In [1]: import numpy as np

In [2]: np.set_printoptions(precision=1, suppress=True, linewidth=100)

In [3]: def rd(a):
   ...:     return np.round(a, 1) + 0
   ...: 

In [4]: arr = np.array([[0.0, 0.0, 0.0, 0.0, -3.0],
   ...:     [0.0, 0.0, 0.0, 0.0, -3.0],
   ...:     [0.0, 0.0, 0.0, 0.0, -3.0],
   ...:     [0.0, 0.0, 0.0, 0.0, -3.0],
   ...:     [-3.0, -3.0, -3.0, -3.0, 0.0]])

In [5]: # rows and columns are dependent

In [6]: out = arr / np.linalg.norm(arr, axis=1, keepdims=True)

In [7]: gram = out @ out.T

In [8]: np.degrees(np.arccos(np.clip(gram[3, 1], -1, 1)))
Out[8]: np.float64(0.0)

In [9]: gram[3]
Out[9]: array([1., 1., 1., 1., 0.])

In [10]: np.argwhere(np.triu(np.abs(gram) > 0.95, 1))
Out[10]: 
array([[0, 1],
       [0, 2],
       [0, 3],
       [1, 2],
       [1, 3],
       [2, 3]])

In [11]: rd(np.linalg.norm(out, axis=1))
Out[11]: array([1., 1., 1., 1., 1.])

In [12]: gram
Out[12]: 
array([[1., 1., 1., 1., 0.],
       [1., 1., 1., 1., 0.],
       [1., 1., 1., 1., 0.],
       [1., 1., 1., 1., 0.],
       [0., 0., 0., 0., 1.]])

In [13]: (np.abs(gram) > 0.9).astype(int)
Out[13]: 
array([[1, 1, 1, 1, 0],
       [1, 1, 1, 1, 0],
       [1, 1, 1, 1, 0],
       [1, 1, 1, 1, 0],
       [0, 0, 0, 0, 1]])

In [14]: left, sig, vt = np.linalg.svd(arr)

In [15]: vecs = vt[:(sig > 1e-8).sum()]

In [16]: rng = np.random.default_rng(50)

In [17]: x = arr[4] + 5 * arr[0] + rng.integers(2) * np.eye(5)[4]

In [18]: x
Out[18]: array([ -3.,  -3.,  -3.,  -3., -14.])

In [19]: rd(np.linalg.norm(x - vecs.T @ vecs @ x))
Out[19]: np.float64(0.0)

In [20]: np.unique(arr.round(6), axis=0).shape
Out[20]: (2, 5)

In [21]: K = np.loadtxt("out13.csv", delimiter=",")

In [22]: K
Out[22]: 
array([[0., 0., 0.],
       [2., 0., 2.],
       [0., 0., 0.],
       [2., 0., 2.],
       [0., 0., 0.],
       [2., 1., 1.],
       [2., 1., 1.],
       [2., 0., 2.],
       [4., 3., 3.],
       [2., 2., 2.],
       [2., 2., 2.],
       [2., 2., 2.],
       [2., 2., 2.],
       [4., 3., 3.],
       [4., 1., 3.]])

In [23]: rk = np.linalg.matrix_rank(arr)

In [24]: rk
Out[24]: np.int64(2)

In [25]: N = np.linalg.svd(arr)[2][rk:].T

In [26]: [int(np.linalg.matrix_rank(np.delete(arr, i, axis=0))) for i in range(5)]
Out[26]: [2, 2, 2, 2, 1]

In [27]: N.shape
Out[27]: (5, 3)

In [28]: rd(arr @ N)
Out[28]: 
array([[0., 0., 0.],
       [0., 0., 0.],
       [0., 0., 0.],
       [0., 0., 0.],
       [0., 0., 0.]])

In [29]: q, _ = np.linalg.qr(np.array([[1.0, 0.8, -0.3],
    ...:     [0.3, 0.5, -0.7],
    ...:     [1.1, -0.3, -0.9],
    ...:     [0.1, -0.9, -0.5]]))

In [30]: M = q @ q.T

In [31]: rd(M)
Out[31]: 
array([[ 0.7,  0. ,  0.3, -0.3],
       [ 0. ,  1. ,  0. ,  0. ],
       [ 0.3,  0. ,  0.7,  0.4],
       [-0.3,  0. ,  0.4,  0.6]])

In [32]: evals, vecs = np.linalg.eigh(M)

In [33]: x = np.array([3, 1, 1, 1])

In [34]: rd(x @ M @ x / (x @ x)), rd(evals[0]), rd(evals[-1])
Out[34]: (np.float64(0.8), np.float64(0.0), np.float64(1.0))

In [35]: rd(x @ M @ x)
Out[35]: np.float64(9.1)

In [36]: left, sig, vt = np.linalg.svd(M)

In [37]: np.argmax(sig[:-1] / (sig[1:] + 1e-6)) + 1
Out[37]: np.int64(3)

In [38]: out = left[:, :3] @ np.diag(sig[:3]) @ vt[:3]

In [39]: rd(np.linalg.norm(M - out, 2)), rd(sig[3])
Out[39]: (np.float64(0.0), np.float64(0.0))

In [40]: np.linalg.matrix_rank(out)
Out[40]: np.int64(3)

In [41]: X = np.array([[0.3, 0.3, -0.6, -1.1, -3.6],
    ...:     [0.0, -1.1, -1.4, -1.5, 2.4],
    ...:     [0.6, 1.3, 0.2, -0.5, 0.3]])

In [42]: th = np.radians(90)

In [43]: Rm = np.eye(5)

In [44]: Rm[1, 1] = Rm[3, 3] = np.cos(th)

In [45]: Rm[1, 3], Rm[3, 1] = -np.sin(th), np.sin(th)

In [46]: rd(Rm)
Out[46]: 
array([[ 1.,  0.,  0.,  0.,  0.],
       [ 0.,  0.,  0., -1.,  0.],
       [ 0.,  0.,  1.,  0.,  0.],
       [ 0.,  1.,  0.,  0.,  0.],
       [ 0.,  0.,  0.,  0.,  1.]])

In [47]: out = X @ Rm.T

In [48]: np.allclose(np.linalg.norm(X, axis=1), np.linalg.norm(out, axis=1))
Out[48]: True

In [49]: rd(np.linalg.det(Rm)), np.trace(Rm)
Out[49]: (np.float64(1.0), np.float64(3.0))

In [50]: np.abs(out - X).max(axis=0)
Out[50]: array([0. , 2.6, 0. , 1.8, 0. ])

In [51]: u, v = X[0], X[1]

In [52]: rd(u @ u)
Out[52]: np.float64(14.7)

In [53]: pr = (u @ v) / (u @ u) * u

In [54]: rd(pr)
Out[54]: array([-0.1, -0.1,  0.3,  0.5,  1.6])

In [55]: rd(np.outer(u, v))
Out[55]: 
array([[ 0. , -0.3, -0.4, -0.4,  0.7],
       [ 0. , -0.3, -0.4, -0.4,  0.7],
       [ 0. ,  0.7,  0.8,  0.9, -1.4],
       [ 0. ,  1.2,  1.5,  1.6, -2.6],
       [ 0. ,  4. ,  5. ,  5.4, -8.6]])

In [56]: np.linalg.matrix_rank(np.outer(u, v))
Out[56]: np.int64(1)

In [57]: rd(v - pr)
Out[57]: array([ 0.1, -1. , -1.7, -2. ,  0.8])

In [58]: out = X / np.linalg.norm(X, axis=1, keepdims=True)

In [59]: gram = out @ out.T

In [60]: rd(np.linalg.norm(out, axis=1))
Out[60]: array([1., 1., 1.])

In [61]: rd(np.degrees(np.arccos(np.clip(gram[2, 1], -1, 1))))
Out[61]: np.float64(92.6)

In [62]: (np.abs(gram) > 0.9).astype(int)
Out[62]: 
array([[1, 0, 0],
       [0, 1, 0],
       [0, 0, 1]])

In [63]: (gram - 2 * np.eye(3)).round(6).argmax(axis=1)
Out[63]: array([2, 2, 0])

In [64]: np.argwhere(np.triu(np.abs(gram) > 0.95, 1))
Out[64]: array([], shape=(0, 2), dtype=int64)

In [65]: x = np.array([-1, -3, 0, -1, 2])

In [66]: rd(np.einsum("ij,j->i", X, x))
Out[66]: array([-7.3,  9.6, -3.4])

In [67]: rd(X @ (2 * x))
Out[67]: array([-14.6,  19.2,  -6.8])

In [68]: np.linalg.norm(X @ x) <= np.linalg.norm(X, 2) * np.linalg.norm(x) + 1e-9
Out[68]: np.True_

In [69]: np.sign((X @ x).round(6))
Out[69]: array([-1.,  1., -1.])

In [70]: X.shape
Out[70]: (3, 5)

In [71]: np.unravel_index(np.abs(X).argmax(), X.shape)
Out[71]: (np.int64(0), np.int64(4))

In [72]: rd(X.mean(axis=0))
Out[72]: array([ 0.3,  0.2, -0.6, -1. , -0.3])

In [73]: np.abs(X).max()
Out[73]: np.float64(3.6)

In [74]: np.count_nonzero(X)
Out[74]: np.int64(14)

In [75]: sig = 10 * 0.9 ** np.arange(4)

In [76]: mat = rng.normal(size=(23, 4)) * rng.permutation(sig)

In [77]: rd(mat)
Out[77]: 
array([[ -4.8,   5.4, -10.1,  15. ],
       [ -1.9,   4.3,   5.7,   2.2],
       [  1.8, -10.9,  -1.3,  -4.9],
       [  0. , -21.9, -11.4,  -2.6],
       [  2.6,  -1.6,  -8. ,  -5.3],
       [ -4.3, -24.8,  -5.7,  -6.9],
       [ -6.7,   2.6,  -8.2,   4. ],
       [  3.2,   3.6,   1.9,   9.5],
       [ 20. ,  -1.6,  -5.9,   2.9],
       [ 20.9,   0.3,  -1.6,  -5.8],
       [-10.7,  -8.9,  20.9,  -6.4],
       [-11.9,  -2. ,   5.4,  -9.8],
       [ -7.3,  -0.6,   6. , -11.2],
       [  2. ,  14.6,  -7.1, -10.6],
       [  3.3,   5.9,  -2.7,   0. ],
       [  5.6,   6.4,   0.4,   7.3],
       [-18.1,   1.9,  -6.1,   6.3],
       [  1.3,  13.6,   1.7,   2.3],
       [  4.2,   6.8,  -1.5, -10.1],
       [ -8.7,   4.7,  13. ,  -6.8],
       [  8.5, -10.7,   5.9,  -3.3],
       [  0.5,  11.5,  16.1,  -2.2],
       [ -9.5,  -6.8,   3.2,  -0.8]])

In [78]: out = np.c_[mat[:, :1] @ np.array([[-1]]), np.array([1, 2, 5, 0, 1, 3, 1, 1, 0, 1, 5, 4, 3, 1, 3, 4, 0, 5, 3, 2, 0, 4, 5])]

In [79]: rd(out)
Out[79]: 
array([[  4.8,   1. ],
       [  1.9,   2. ],
       [ -1.8,   5. ],
       [  0. ,   0. ],
       [ -2.6,   1. ],
       [  4.3,   3. ],
       [  6.7,   1. ],
       [ -3.2,   1. ],
       [-20. ,   0. ],
       [-20.9,   1. ],
       [ 10.7,   5. ],
       [ 11.9,   4. ],
       [  7.3,   3. ],
       [ -2. ,   1. ],
       [ -3.3,   3. ],
       [ -5.6,   4. ],
       [ 18.1,   0. ],
       [ -1.3,   5. ],
       [ -4.2,   3. ],
       [  8.7,   2. ],
       [ -8.5,   0. ],
       [ -0.5,   4. ],
       [  9.5,   5. ]])

In [80]: rd(np.linalg.lstsq(mat, out[:, 0])[0])
Out[80]: array([-1.,  0.,  0.,  0.])

In [81]: rd(np.linalg.norm(out - mat @ np.linalg.lstsq(mat, out)[0], axis=0))
Out[81]: array([ 0. , 12.5])

In [82]: np.linalg.matrix_rank(np.c_[mat, out])
Out[82]: np.int64(5)

In [83]: np.linalg.matrix_rank(out)
Out[83]: np.int64(2)

In [84]: left, sig, vt = np.linalg.svd(mat, full_matrices=False)

In [85]: rd(left.T @ left)
Out[85]: 
array([[1., 0., 0., 0.],
       [0., 1., 0., 0.],
       [0., 0., 1., 0.],
       [0., 0., 0., 1.]])

In [86]: np.allclose(left * sig @ vt, mat)
Out[86]: True

In [87]: rd(vt @ vt.T)
Out[87]: 
array([[1., 0., 0., 0.],
       [0., 1., 0., 0.],
       [0., 0., 1., 0.],
       [0., 0., 0., 1.]])

In [88]: rd(sig)
Out[88]: array([48.8, 46.5, 38.6, 27. ])

In [89]: (sig > 1e-8).sum()
Out[89]: np.int64(4)

In [90]: rd(np.cumsum(sig ** 2) / np.sum(sig ** 2))
Out[90]: array([0.4, 0.7, 0.9, 1. ])

In [91]: rd(sig / sig[0])
Out[91]: array([1. , 1. , 0.8, 0.6])

In [92]: m1 = np.load("x.npy")

In [93]: m1
Out[93]: 
array([[ 6,  3,  6,  3],
       [-6,  0, -6,  0],
       [ 8,  4, -8, -4],
       [-8,  0,  8,  0]])

In [94]: u, v = m1[1], m1[0]

In [95]: u @ u
Out[95]: np.int64(72)

In [96]: pr = (u @ v) / (u @ u) * u

In [97]: np.linalg.matrix_rank(np.outer(u, v))
Out[97]: np.int64(1)

In [98]: pr
Out[98]: array([ 6., -0.,  6., -0.])

In [99]: np.outer(u, v)
Out[99]: 
array([[-36, -18, -36, -18],
       [  0,   0,   0,   0],
       [-36, -18, -36, -18],
       [  0,   0,   0,   0]])

In [100]: x = np.array([5, -5, -2, 3])

In [101]: rhs = m1 @ x

In [102]: rhs
Out[102]: array([ 12, -18,  24, -56])

In [103]: rd(np.linalg.solve(m1, rhs + m1[:, 1]))
Out[103]: array([ 5., -4., -2.,  3.])

In [104]: rd(np.linalg.solve(m1.T, m1[0]))
Out[104]: array([1., 0., 0., 0.])

In [105]: rd(np.linalg.solve(m1, m1[:, 2]))
Out[105]: array([0., 0., 1., 0.])

In [106]: rd(np.linalg.solve(m1, 2 * rhs))
Out[106]: array([ 10., -10.,  -4.,   6.])

In [107]: u = np.array([3, 0, 3, 3])

In [108]: out = m1 + np.outer(u, np.eye(4)[0])

In [109]: out
Out[109]: 
array([[ 9.,  3.,  6.,  3.],
       [-6.,  0., -6.,  0.],
       [11.,  4., -8., -4.],
       [-5.,  0.,  8.,  0.]])

In [110]: np.linalg.matrix_rank(np.linalg.inv(out) - np.linalg.inv(m1), tol=1e-8)
Out[110]: np.int64(1)

In [111]: rd(np.linalg.det(out) / np.linalg.det(m1)), rd(1 + np.linalg.solve(m1, u)[0])
Out[111]: (np.float64(0.8), np.float64(0.8))

In [112]: J = np.vander(np.arange(3) - 2, 3, increasing=True)

In [113]: J
Out[113]: 
array([[ 1, -2,  4],
       [ 1, -1,  1],
       [ 1,  0,  0]])

In [114]: left, sig, vt = np.linalg.svd(J, full_matrices=False)

In [115]: rd(sig)
Out[115]: array([4.8, 1.2, 0.3])

In [116]: rd(vt @ vt.T)
Out[116]: 
array([[1., 0., 0.],
       [0., 1., 0.],
       [0., 0., 1.]])

In [117]: rd(left.T @ J @ vt.T)
Out[117]: 
array([[4.8, 0. , 0. ],
       [0. , 1.2, 0. ],
       [0. , 0. , 0.3]])

In [118]: rd(np.abs(vt[0]))
Out[118]: array([0.3, 0.5, 0.8])

In [119]: (sig > 1e-8).sum()
Out[119]: np.int64(3)

In [120]: rd(np.sqrt((sig ** 2).sum())), rd(np.linalg.norm(J))
Out[120]: (np.float64(5.0), np.float64(5.0))

In [121]: rd(np.linalg.norm(J[2] - J[1]))
Out[121]: np.float64(1.4)

In [122]: rd(np.linalg.norm(J) ** 2 / np.linalg.norm(J, 2) ** 2)
Out[122]: np.float64(1.1)

In [123]: rd(np.linalg.norm(J, axis=0))
Out[123]: array([1.7, 2.2, 4.1])

In [124]: np.linalg.norm(J, axis=1).argmax()
Out[124]: np.int64(0)

In [125]: rd(np.linalg.norm(J[2], 1)), rd(np.linalg.norm(J[2], np.inf))
Out[125]: (np.float64(1.0), np.float64(1.0))

In [126]: evals, vecs = np.linalg.eig(J)

In [127]: rd(np.sort(np.linalg.eigvals(J.T)))
Out[127]: array([-1., -1.,  2.])

In [128]: rd(np.prod(evals))
Out[128]: np.float64(2.0)

In [129]: labels = rng.permutation(3)

In [130]: labels
Out[130]: array([0, 2, 1])

In [131]: out = J[labels][:, labels]

In [132]: np.allclose(out, J)
Out[132]: False

In [133]: np.diag(out)
Out[133]: array([ 1,  0, -1])

In [134]: A = np.loadtxt("dump.csv", delimiter=",")

In [135]: A
Out[135]: 
array([[-0.9,  0.6,  0. ,  0.4],
       [-1. ,  1. ,  0.9, -1. ],
       [ 0.6, -0.3, -0.5,  0.8],
       [-1. ,  0.6,  1. , -0.9],
       [ 1. , -0.7, -0.8,  0.7],
       [ 0.9, -0.9,  0.1,  0.9],
       [ 0.1, -0.1, -0.4,  0.9],
       [-0.9,  0.6,  0.8, -1. ],
       [-1. ,  1. ,  1. , -0.9],
       [ 1. , -1. ,  0.3,  0. ],
       [-0.3,  0. , -0.7,  1. ],
       [-1. ,  0.7,  0.8,  0.4],
       [ 1. , -1. , -0.7,  1. ],
       [-0.3,  0.3,  0.1, -0.4],
       [-1. ,  0.5,  0.6,  0.4],
       [ 0.9, -0.5, -0.9,  1. ],
       [-1. ,  0.9, -0.3,  0.5]])

In [136]: out = np.c_[A[:, :1] @ np.array([[0]]), np.array([1, -1, -3, -2, 3, -3, 1, -3, -1, -1, 1, 0, -1, 3, 3, -3, 1])]

In [137]: out
Out[137]: 
array([[ 0.,  1.],
       [ 0., -1.],
       [ 0., -3.],
       [ 0., -2.],
       [ 0.,  3.],
       [ 0., -3.],
       [ 0.,  1.],
       [ 0., -3.],
       [ 0., -1.],
       [ 0., -1.],
       [ 0.,  1.],
       [ 0.,  0.],
       [ 0., -1.],
       [ 0.,  3.],
       [ 0.,  3.],
       [ 0., -3.],
       [ 0.,  1.]])

In [138]: rd(np.linalg.norm(np.linalg.qr(A)[0].T @ out, axis=0) ** 2 / ((out ** 2).sum(axis=0) + 1e-12))
Out[138]: array([0. , 0.2])

In [139]: np.linalg.matrix_rank(np.c_[A, out])
Out[139]: np.int64(5)

In [140]: rd(np.linalg.norm(out - A @ np.linalg.lstsq(A, out)[0], axis=0))
Out[140]: array([0. , 7.6])
